% ipython --no-banner

In [1]: import numpy as np

In [2]: np.set_printoptions(precision=2, suppress=True, linewidth=140)

In [3]: W0 = np.array([[9, 4, 6, 6, 7, 3],
   ...:     [9, 7, 7, 7, 6, 0],
   ...:     [6, 8, 8, 0, 8, 6],
   ...:     [1, 3, 5, 8, 3, 9],
   ...:     [7, 1, 4, 4, 5, 1],
   ...:     [3, 4, 5, 8, 0, 0]])

In [4]: W0[-1] = W0[0] + 4 * W0[1]

In [5]: W0
Out[5]: 
array([[ 9,  4,  6,  6,  7,  3],
       [ 9,  7,  7,  7,  6,  0],
       [ 6,  8,  8,  0,  8,  6],
       [ 1,  3,  5,  8,  3,  9],
       [ 7,  1,  4,  4,  5,  1],
       [45, 32, 34, 34, 31,  3]])

In [6]: # rows and columns are dependent

In [7]: print(np.argsort(-np.linalg.norm(W0, axis=0).round(6), kind="stable")[:3])
[0 2 3]

In [8]: round(np.linalg.norm(W0, 2) / np.linalg.norm(W0), 2)
Out[8]: np.float64(0.99)

In [9]: [round(float(x), 2) for x in np.linalg.svd(W0, compute_uv=False)[:3]]
Out[9]: [84.66, 11.38, 8.08]

In [10]: W2 = np.array([[1, 2, -1], [1, -2, 1]])

In [11]: F = np.repeat(W2, 13 // 2, axis=0)

In [12]: rng = np.random.default_rng(118)

In [13]: F = F + 0.05 * rng.normal(size=F.shape)

In [14]: F
Out[14]: 
array([[ 0.97,  2.02, -0.99],
       [ 0.9 ,  2.02, -1.01],
       [ 0.97,  2.02, -0.96],
       [ 1.  ,  1.93, -1.03],
       [ 1.02,  2.03, -1.05],
       [ 0.94,  2.  , -0.93],
       [ 1.08, -1.98,  0.91],
       [ 1.07, -1.95,  1.  ],
       [ 0.95, -1.99,  1.06],
       [ 1.04, -1.99,  1.  ],
       [ 0.94, -2.05,  0.99],
       [ 1.09, -1.96,  1.04]])

In [15]: q, evecs = np.linalg.qr(F[:, :1])[0], np.linalg.qr(F[:, 1:])[0]

In [16]: sig = np.linalg.svd(q.T @ evecs, compute_uv=False)

In [17]: round(np.linalg.norm(q @ q.T - evecs @ evecs.T, 2), 2)
Out[17]: np.float64(1.0)

In [18]: np.degrees(np.arccos(sig.clip(0, 1)))
Out[18]: array([81.88])

In [19]: Xs = F - F.mean(axis=0)

In [20]: left, sig, vt = np.linalg.svd(Xs, full_matrices=False)

In [21]: np.searchsorted(np.cumsum(sig ** 2) / (sig ** 2).sum(), 0.9) + 1
Out[21]: np.int64(1)

In [22]: print(np.abs(vt[-1]))
[0.37 0.42 0.83]
